In [1]: import numpy as np

In [2]: import numpy.linalg as la

In [3]: np.set_printoptions(precision=2, suppress=True, linewidth=100)

In [4]: f = np.array([2, 2, 2, 0, 3, 1, 0, 2, 0, 0, 0, 3]) + 0.5

In [5]: W0 = np.outer(f, f) / (f @ f)

In [6]: W0.round(2) + 0
Out[6]: 
array([[0.12, 0.12, 0.12, 0.02, 0.17, 0.07, 0.02, 0.12, 0.02, 0.02, 0.02, 0.17],
       [0.12, 0.12, 0.12, 0.02, 0.17, 0.07, 0.02, 0.12, 0.02, 0.02, 0.02, 0.17],
       [0.12, 0.12, 0.12, 0.02, 0.17, 0.07, 0.02, 0.12, 0.02, 0.02, 0.02, 0.17],
       [0.02, 0.02, 0.02, 0.  , 0.03, 0.01, 0.  , 0.02, 0.  , 0.  , 0.  , 0.03],
       [0.17, 0.17, 0.17, 0.03, 0.23, 0.1 , 0.03, 0.17, 0.03, 0.03, 0.03, 0.23],
       [0.07, 0.07, 0.07, 0.01, 0.1 , 0.04, 0.01, 0.07, 0.01, 0.01, 0.01, 0.1 ],
       [0.02, 0.02, 0.02, 0.  , 0.03, 0.01, 0.  , 0.02, 0.  , 0.  , 0.  , 0.03],
       [0.12, 0.12, 0.12, 0.02, 0.17, 0.07, 0.02, 0.12, 0.02, 0.02, 0.02, 0.17],
       [0.02, 0.02, 0.02, 0.  , 0.03, 0.01, 0.  , 0.02, 0.  , 0.  , 0.  , 0.03],
       [0.02, 0.02, 0.02, 0.  , 0.03, 0.01, 0.  , 0.02, 0.  , 0.  , 0.  , 0.03],
       [0.02, 0.02, 0.02, 0.  , 0.03, 0.01, 0.  , 0.02, 0.  , 0.  , 0.  , 0.03],
       [0.17, 0.17, 0.17, 0.03, 0.23, 0.1 , 0.03, 0.17, 0.03, 0.03, 0.03, 0.23]])

In [7]: x = np.array([-3, 6, 7, -5, -4, -2, -2, 5, 1, 1, -6, -8])

In [8]: la.eigvalsh(2 * W0 - np.eye(12))
Out[8]: array([-1., -1., -1., -1., -1., -1., -1., -1., -1., -1., -1.,  1.])

In [9]: np.round(np.trace(W0), 2)
Out[9]: np.float64(1.0)

In [10]: W0 @ W0 @ x
Out[10]: array([-0.61, -0.61, -0.61, -0.12, -0.86, -0.37, -0.12, -0.61, -0.12, -0.12, -0.12, -0.86])

In [11]: np.allclose(W0[:-1].T @ la.lstsq(W0[:-1].T, W0[-1])[0], W0[-1])
Out[11]: True

In [12]: np.round(np.trace(la.pinv(W0) @ W0), 2)
Out[12]: np.float64(1.0)

In [13]: W0.inv()
---------------------------------------------------------------------------
AttributeError                            Traceback (most recent call last)
Cell In[13], line 1
----> 1 W0.inv()

AttributeError: 'numpy.ndarray' object has no attribute 'inv'

In [14]: np.round(la.matrix_power(W0, 3), 2) + 0
Out[14]: 
array([[0.12, 0.12, 0.12, 0.02, 0.17, 0.07, 0.02, 0.12, 0.02, 0.02, 0.02, 0.17],
       [0.12, 0.12, 0.12, 0.02, 0.17, 0.07, 0.02, 0.12, 0.02, 0.02, 0.02, 0.17],
       [0.12, 0.12, 0.12, 0.02, 0.17, 0.07, 0.02, 0.12, 0.02, 0.02, 0.02, 0.17],
       [0.02, 0.02, 0.02, 0.  , 0.03, 0.01, 0.  , 0.02, 0.  , 0.  , 0.  , 0.03],
       [0.17, 0.17, 0.17, 0.03, 0.23, 0.1 , 0.03, 0.17, 0.03, 0.03, 0.03, 0.23],
       [0.07, 0.07, 0.07, 0.01, 0.1 , 0.04, 0.01, 0.07, 0.01, 0.01, 0.01, 0.1 ],
       [0.02, 0.02, 0.02, 0.  , 0.03, 0.01, 0.  , 0.02, 0.  , 0.  , 0.  , 0.03],
       [0.12, 0.12, 0.12, 0.02, 0.17, 0.07, 0.02, 0.12, 0.02, 0.02, 0.02, 0.17],
       [0.02, 0.02, 0.02, 0.  , 0.03, 0.01, 0.  , 0.02, 0.  , 0.  , 0.  , 0.03],
       [0.02, 0.02, 0.02, 0.  , 0.03, 0.01, 0.  , 0.02, 0.  , 0.  , 0.  , 0.03],
       [0.02, 0.02, 0.02, 0.  , 0.03, 0.01, 0.  , 0.02, 0.  , 0.  , 0.  , 0.03],
       [0.17, 0.17, 0.17, 0.03, 0.23, 0.1 , 0.03, 0.17, 0.03, 0.03, 0.03, 0.23]])

In [15]: np.round(W0 @ W0, 2) + 0
Out[15]: 
array([[0.12, 0.12, 0.12, 0.02, 0.17, 0.07, 0.02, 0.12, 0.02, 0.02, 0.02, 0.17],
       [0.12, 0.12, 0.12, 0.02, 0.17, 0.07, 0.02, 0.12, 0.02, 0.02, 0.02, 0.17],
       [0.12, 0.12, 0.12, 0.02, 0.17, 0.07, 0.02, 0.12, 0.02, 0.02, 0.02, 0.17],
       [0.02, 0.02, 0.02, 0.  , 0.03, 0.01, 0.  , 0.02, 0.  , 0.  , 0.  , 0.03],
       [0.17, 0.17, 0.17, 0.03, 0.23, 0.1 , 0.03, 0.17, 0.03, 0.03, 0.03, 0.23],
       [0.07, 0.07, 0.07, 0.01, 0.1 , 0.04, 0.01, 0.07, 0.01, 0.01, 0.01, 0.1 ],
       [0.02, 0.02, 0.02, 0.  , 0.03, 0.01, 0.  , 0.02, 0.  , 0.  , 0.  , 0.03],
       [0.12, 0.12, 0.12, 0.02, 0.17, 0.07, 0.02, 0.12, 0.02, 0.02, 0.02, 0.17],
       [0.02, 0.02, 0.02, 0.  , 0.03, 0.01, 0.  , 0.02, 0.  , 0.  , 0.  , 0.03],
       [0.02, 0.02, 0.02, 0.  , 0.03, 0.01, 0.  , 0.02, 0.  , 0.  , 0.  , 0.03],
       [0.02, 0.02, 0.02, 0.  , 0.03, 0.01, 0.  , 0.02, 0.  , 0.  , 0.  , 0.03],
       [0.17, 0.17, 0.17, 0.03, 0.23, 0.1 , 0.03, 0.17, 0.03, 0.03, 0.03, 0.23]])
